>>> import numpy as np
>>> import numpy.linalg as la
>>> np.set_printoptions(suppress=True, linewidth=160)
>>> tidy = lambda a: np.round(a, 1) + 0
>>> A = np.load("m.npy")
>>> A
array([[-7, -8, -5, -3, -6,  8,  2,  4, -5],
       [-2, -6, -6, -8, -5,  1, -7,  9, -5],
       [-9, -1,  4, -3, -3,  0, -5,  2,  6],
       [-9, -3, -7, -2, -9, -4,  6,  4, -1],
       [ 0, -4,  0,  4,  9,  6, -8, -5, -6],
       [ 2,  4, -2,  0, -9, -5,  5,  3,  6],
       [-7,  5, -7,  3, -7, -7,  8,  5,  1],
       [-3,  8, -4,  5, -6,  5, -7, -4, -6],
       [-8, -3,  0,  6,  1, -9, -6, -5, -8]])
>>> def softmax(z):
...     e = np.exp(z - z.max(axis=-1, keepdims=True))
...     return e / e.sum(axis=-1, keepdims=True)
... 
>>> tidy(softmax(A[1] + 4))
array([0., 0., 0., 0., 0., 0., 0., 1., 0.])
>>> tidy(softmax(A).sum(axis=1))
array([1., 1., 1., 1., 1., 1., 1., 1., 1.])
>>> att = A @ A.T / np.sqrt(9)
>>> softmax(att)[1] @ A
array([-2., -6., -6., -8., -5.,  1., -7.,  9., -5.])
>>> tidy(softmax(att + np.triu(np.full(att.shape, -np.inf), 1)))
array([[1., 0., 0., 0., 0., 0., 0., 0., 0.],
       [0., 1., 0., 0., 0., 0., 0., 0., 0.],
       [0., 0., 1., 0., 0., 0., 0., 0., 0.],
       [0., 0., 0., 1., 0., 0., 0., 0., 0.],
       [0., 0., 0., 0., 1., 0., 0., 0., 0.],
       [0., 0., 0., 0., 0., 1., 0., 0., 0.],
       [0., 0., 0., 0., 0., 0., 1., 0., 0.],
       [0., 0., 0., 0., 0., 0., 0., 1., 0.],
       [0., 0., 0., 0., 0., 0., 0., 0., 1.]])
>>> tidy(softmax(att))
array([[1., 0., 0., 0., 0., 0., 0., 0., 0.],
       [0., 1., 0., 0., 0., 0., 0., 0., 0.],
       [0., 0., 1., 0., 0., 0., 0., 0., 0.],
       [0., 0., 0., 1., 0., 0., 0., 0., 0.],
       [0., 0., 0., 0., 1., 0., 0., 0., 0.],
       [0., 0., 0., 0., 0., 1., 0., 0., 0.],
       [0., 0., 0., 0., 0., 0., 1., 0., 0.],
       [0., 0., 0., 0., 0., 0., 0., 1., 0.],
       [0., 0., 0., 0., 0., 0., 0., 0., 1.]])
>>> A @ A
array([[ 167,  231,   38,   78,  -45,  -77,  155,  -49,  150],
       [ 216,  158,   89,   62,   68,  114,  -24, -124,   27],
       [  37,   68,  115,   48,   76,  -88, -115,  -97,   30],
       [  96,  188,   -1,   72,   -4, -114,  104,  -33,   40],
       [ 103,  -62,   60,  -25,   91,   89,   17,  -37,   68],
       [-106,    9,  -79,   -2, -109,  -83,   16,   53,  -79],
       [ -18,  101, -106,   23,  -74, -110,   48,   44,  -65],
       [ 115,  -40,  -29, -154,  -87,  -14,   69,  128,   77],
       [ 111,  -22,   96,  -51,  163,   49,   23,  -37,   77]])
>>> tidy(np.sort(np.abs(la.eigvals(A))))
array([ 4.3,  6.5,  6.5,  9.5, 11.2, 11.2, 12.9, 15.4, 22.4])
>>> assert A == A.T
Traceback (most recent call last):
  File "<python-input-15>", line 1, in <module>
    assert A == A.T
           ^^^^^^^^
ValueError: The truth value of an array with more than one element is ambiguous. Use a.any() or a.all()
>>> tidy(np.abs(la.eigvals(A)).max())
np.float64(22.4)
>>> (A - A.T) / 2
array([[ 0. , -3. ,  2. ,  3. , -3. ,  3. ,  4.5,  3.5,  1.5],
       [ 3. ,  0. , -2.5, -2.5, -0.5, -1.5, -6. ,  0.5, -1. ],
       [-2. ,  2.5,  0. ,  2. , -1.5,  1. ,  1. ,  3. ,  3. ],
       [-3. ,  2.5, -2. ,  0. , -6.5, -2. ,  1.5, -0.5, -3.5],
       [ 3. ,  0.5,  1.5,  6.5,  0. ,  7.5, -0.5,  0.5, -3.5],
       [-3. ,  1.5, -1. ,  2. , -7.5,  0. ,  6. , -1. ,  7.5],
       [-4.5,  6. , -1. , -1.5,  0.5, -6. ,  0. ,  6. ,  3.5],
       [-3.5, -0.5, -3. ,  0.5, -0.5,  1. , -6. ,  0. , -0.5],
       [-1.5,  1. , -3. ,  3.5,  3.5, -7.5, -3.5,  0.5,  0. ]])
>>> K = np.loadtxt("dump.csv", delimiter=",")
>>> K
array([[ 1.,  6.,  1.,  6.,  1.,  6.],
       [-7.,  7., -7.,  7., -7.,  7.],
       [-4.,  2., -4.,  2., -4.,  2.],
       [ 1.,  6.,  1.,  6.,  1.,  6.],
       [-7.,  7., -7.,  7., -7.,  7.],
       [-4.,  2., -4.,  2., -4.,  2.]])
>>> la.matrix_rank(K, rtol=0.1)
np.int64(2)
>>> la.cond(K) > 100
np.True_
>>> [round(float(x), 1) for x in la.svd(K, compute_uv=False)[:3]]
[27.9, 12.3, 0.0]
>>> m1 = np.loadtxt("layer3.csv", delimiter=",")
>>> tidy(m1)
array([[-14.2,  -5.3,  -3.8,   5. ,  22.5,  -4.4, -16.1,  15.7],
       [  0.2,   6.2,  18.3,  -7.3,   3.4,  -7. ,   1.3,   4.6],
       [ -7.4,   3.4,   6. ,  -2. ,  13.1,  18.6,  13. ,  15.4],
       [  4.4,   6. ,  -7.5,   5.1, -11.7,   8. ,  -2.3, -12.9],
       [ 10. ,   7.6,  11.4,  -4.9,  -6.7,   0.6,  10.2,  -2.8],
       [-11.7,   0.7,  14. ,  -4.8,  21.3,   0.6,   0.5,  20.4],
       [  7.8,  -0.6,  -8.6,   5.6,  -0.5,  -0.1,  -1.4,  -1.6],
       [  3.3,   1.6,  -9.4,   6. ,  -1.8,   7.9,  -0.2,  -3. ],
       [ -6.1,   0.2,  -3.3,   3.3,  10.7,   9.5,   0. ,   9. ],
       [ -3.5,   5.5,  10.8,  -3.6,   4.3,   2.4,   1.7,   4.7],
       [-15.2,  -1.4,  -3.4,   4.5,  16.4,   3.8, -12.5,  10.6]])
>>> # null space of dimension 3
>>> tidy(np.trace(la.pinv(m1) @ m1))
np.float64(5.0)
>>> np.allclose(m1[:-1].T @ la.lstsq(m1[:-1].T, m1[-1])[0], m1[-1])
True
>>> la.lstsq(m1[:-1].T, m1[-1])[2]
np.int32(5)
>>> tidy(m1 @ la.pinv(m1) @ m1)
array([[-14.2,  -5.3,  -3.8,   5. ,  22.5,  -4.4, -16.1,  15.7],
       [  0.2,   6.2,  18.3,  -7.3,   3.4,  -7. ,   1.3,   4.6],
       [ -7.4,   3.4,   6. ,  -2. ,  13.1,  18.6,  13. ,  15.4],
       [  4.4,   6. ,  -7.5,   5.1, -11.7,   8. ,  -2.3, -12.9],
       [ 10. ,   7.6,  11.4,  -4.9,  -6.7,   0.6,  10.2,  -2.8],
       [-11.7,   0.7,  14. ,  -4.8,  21.3,   0.6,   0.5,  20.4],
       [  7.8,  -0.6,  -8.6,   5.6,  -0.5,  -0.1,  -1.4,  -1.6],
       [  3.3,   1.6,  -9.4,   6. ,  -1.8,   7.9,  -0.2,  -3. ],
       [ -6.1,   0.2,  -3.3,   3.3,  10.7,   9.5,   0. ,   9. ],
       [ -3.5,   5.5,  10.8,  -3.6,   4.3,   2.4,   1.7,   4.7],
       [-15.2,  -1.4,  -3.4,   4.5,  16.4,   3.8, -12.5,  10.6]])
>>> M = np.load("mat.npy")
>>> M
array([[ 2,  5,  4,  5,  3,  5],
       [ 1,  2,  3,  2,  3,  2],
       [ 0,  0,  0,  0,  0,  0],
       [ 2,  3,  3,  3,  3,  3],
       [ 3,  2,  3,  5,  3,  2],
       [ 6,  2,  2,  3,  4,  5],
       [ 6,  5,  3,  8,  2,  6],
       [ 6,  2,  2,  3,  4,  5],
       [ 4,  5,  3,  5,  2,  6],
       [ 1,  3,  1,  3,  0,  3],
       [ 5,  3,  3,  4,  5,  5],
       [11,  8,  6, 12,  7, 11],
       [ 0,  0,  0,  0,  0,  0],
       [ 0,  0,  0,  0,  0,  0],
       [ 4,  5,  4,  8,  3,  5],
       [ 5,  2,  2,  5,  2,  3],
       [ 7,  3,  3,  7,  5,  5],
       [ 5,  0,  0,  4,  2,  2],
       [ 3,  2,  2,  2,  2,  3],
       [ 2,  3,  3,  3,  3,  3]])
>>> # row 7 repeats row 5
>>> vec = np.array([3, 2, 4, -1, 6, 3])
>>> h1 = np.maximum(M @ vec, 0)
>>> h1
array([ 60,  41,   0,  48,  44,  66,  62,  66,  59,  19,  74, 136,   0,   0,  63,  43,  77,  29,  40,  48])
>>> np.tanh(M @ vec)
array([1., 1., 0., 1., 1., 1., 1., 1., 1., 1., 1., 1., 0., 0., 1., 1., 1., 1., 1., 1.])
>>> np.maximum(M @ (3 * vec), 0)
array([180, 123,   0, 144, 132, 198, 186, 198, 177,  57, 222, 408,   0,   0, 189, 129, 231,  87, 120, 144])
>>> M * (h1 > 1e-9)[:, None]
array([[ 2,  5,  4,  5,  3,  5],
       [ 1,  2,  3,  2,  3,  2],
       [ 0,  0,  0,  0,  0,  0],
       [ 2,  3,  3,  3,  3,  3],
       [ 3,  2,  3,  5,  3,  2],
       [ 6,  2,  2,  3,  4,  5],
       [ 6,  5,  3,  8,  2,  6],
       [ 6,  2,  2,  3,  4,  5],
       [ 4,  5,  3,  5,  2,  6],
       [ 1,  3,  1,  3,  0,  3],
       [ 5,  3,  3,  4,  5,  5],
       [11,  8,  6, 12,  7, 11],
       [ 0,  0,  0,  0,  0,  0],
       [ 0,  0,  0,  0,  0,  0],
       [ 4,  5,  4,  8,  3,  5],
       [ 5,  2,  2,  5,  2,  3],
       [ 7,  3,  3,  7,  5,  5],
       [ 5,  0,  0,  4,  2,  2],
       [ 3,  2,  2,  2,  2,  3],
       [ 2,  3,  3,  3,  3,  3]])
>>> Xs = (M - M.mean(axis=0)) / M.std(axis=0)
>>> np.argwhere(np.abs(Xs) > 2)
array([[11,  0],
       [11,  1],
       [11,  2],
       [11,  3],
       [11,  4],
       [11,  5]])
>>> beta = la.lstsq(np.delete(Xs, 5, axis=1), Xs[:, 5])[0]
>>> tidy(beta)
array([ 0.5,  1. , -0.3, -0.4,  0.2])
>>> tidy(1 - np.var(Xs[:, 5] - np.delete(Xs, 5, axis=1) @ beta))
np.float64(1.0)
>>> np.abs(beta).argmax()
np.int64(1)
